$ ipython --no-banner

In [1]: import numpy as np

In [2]: import numpy.linalg as la

In [3]: np.set_printoptions(precision=4, suppress=True, linewidth=200, legacy="1.25")

In [4]: K = np.array([[-0.3, 1.1, -1.1, -1.2],
   ...:     [0.4, 0.5, 2.6, -0.1],
   ...:     [1.2, -0.3, -1.4, -0.5],
   ...:     [1.5, 0.5, 2.9, 0.6],
   ...:     [1.2, 1.6, 1.3, -1.6],
   ...:     [0.0, -0.7, 1.0, -1.1],
   ...:     [0.8, 1.4, -1.0, -1.3],
   ...:     [1.6, -0.3, -0.1, -1.9],
   ...:     [-0.5, -0.2, -0.1, 0.9],
   ...:     [-0.3, -0.1, 1.2, -0.6],
   ...:     [0.3, -0.5, -1.7, -2.3],
   ...:     [1.2, 0.9, -0.4, 1.9]])

In [5]: rng = np.random.default_rng(5091)

In [6]: K[:, 1] = 2 * K[:, 3] + 0.3 * rng.normal(size=12)

In [7]: K
Out[7]: 
array([[-0.3   , -2.9566, -1.1   , -1.2   ],
       [ 0.4   , -0.3295,  2.6   , -0.1   ],
       [ 1.2   , -0.961 , -1.4   , -0.5   ],
       [ 1.5   ,  1.7963,  2.9   ,  0.6   ],
       [ 1.2   , -2.9811,  1.3   , -1.6   ],
       [ 0.    , -2.1928,  1.    , -1.1   ],
       [ 0.8   , -2.9721, -1.    , -1.3   ],
       [ 1.6   , -3.8878, -0.1   , -1.9   ],
       [-0.5   ,  1.9408, -0.1   ,  0.9   ],
       [-0.3   , -1.3281,  1.2   , -0.6   ],
       [ 0.3   , -4.5393, -1.7   , -2.3   ],
       [ 1.2   ,  3.7752, -0.4   ,  1.9   ]])

In [8]: W2 = K[[1, 5]].astype(float)

In [9]: for _ in range(3):
   ...:     lab = la.norm(K[:, None] - W2, axis=-1).argmin(axis=1)
   ...:     W2 = np.array([K[lab == j].mean(axis=0) for j in range(2)])
   ...: 

In [10]: lab
Out[10]: array([1, 0, 1, 0, 1, 1, 1, 1, 0, 1, 1, 0])

In [11]: np.bincount(lab)
Out[11]: array([4, 8])

In [12]: other = K / la.norm(K, axis=1, keepdims=True)

In [13]: gram = other @ other.T

In [14]: (np.abs(gram) > 0.9).astype(int)
Out[14]: 
array([[1, 0, 0, 0, 0, 0, 1, 0, 0, 0, 1, 0],
       [0, 1, 0, 0, 0, 0, 0, 0, 0, 0, 0, 0],
       [0, 0, 1, 0, 0, 0, 0, 0, 0, 0, 0, 0],
       [0, 0, 0, 1, 0, 0, 0, 0, 0, 0, 0, 0],
       [0, 0, 0, 0, 1, 1, 0, 1, 1, 0, 0, 0],
       [0, 0, 0, 0, 1, 1, 0, 0, 1, 1, 0, 1],
       [1, 0, 0, 0, 0, 0, 1, 1, 1, 0, 1, 0],
       [0, 0, 0, 0, 1, 0, 1, 1, 1, 0, 1, 0],
       [0, 0, 0, 0, 1, 1, 1, 1, 1, 0, 1, 0],
       [0, 0, 0, 0, 0, 1, 0, 0, 0, 1, 0, 0],
       [1, 0, 0, 0, 0, 0, 1, 1, 1, 0, 1, 0],
       [0, 0, 0, 0, 0, 1, 0, 0, 0, 0, 0, 1]])

In [15]: gram[5]
Out[15]: array([ 0.7467,  0.4884,  0.2219, -0.1699,  0.9488,  1.    ,  0.7519,  0.8601, -0.9175,  0.9424,  0.7575, -0.9214])

In [16]: round(np.degrees(np.arccos(np.clip(gram[5, 10], -1, 1))), 4)
Out[16]: 40.7547

In [17]: Xs = K - K.mean(axis=0)

In [18]: vecs = la.svd(Xs)[2][:3]

In [19]: other = Xs - Xs @ vecs.T @ vecs

In [20]: np.diag(vecs.T @ vecs)
Out[20]: array([0.9963, 0.8094, 0.999 , 0.1953])

In [21]: other.std(axis=0)
Out[21]: array([0.0057, 0.0407, 0.003 , 0.0836])

In [22]: la.norm(other, axis=1).round(6).argmax()
Out[22]: 10

In [23]: round(la.norm(other) / la.norm(Xs), 4)
Out[23]: 0.0292

In [24]: J = np.load("out17.npy")

In [25]: J
Out[25]: 
array([[-3.,  1.,  0.,  0.],
       [ 0., -3.,  1.,  0.],
       [ 0.,  0., -3.,  1.],
       [ 0.,  0.,  0., -3.]])

In [26]: # triangular: eigenvalues sit on the diagonal

In [27]: J - J[0]
Out[27]: 
array([[ 0.,  0.,  0.,  0.],
       [ 3., -4.,  1.,  0.],
       [ 3., -1., -3.,  1.],
       [ 3., -1.,  0., -3.]])

In [28]: round(la.norm(J), 4)
Out[28]: 6.245

In [29]: np.count_nonzero(J)
Out[29]: 7

In [30]: la.svd(J, compute_uv=False)
Out[30]: array([3.8391, 3.3943, 2.7862, 2.231 ])

In [31]: np.abs(J).max()
Out[31]: 3.0

In [32]: J.sum(axis=1)
Out[32]: array([-2., -2., -2., -3.])

In [33]: vec = np.array([2, 1, 2, 1])

In [34]: target = J @ vec

In [35]: target
Out[35]: array([-5., -1., -5., -3.])

In [36]: la.solve(J.T, J[3])
Out[36]: array([-0., -0., -0.,  1.])

In [37]: la.solve(J, 4 * target)
Out[37]: array([8., 4., 8., 4.])

In [38]: la.solve(J, J[:, 0])
Out[38]: array([ 1., -0., -0., -0.])
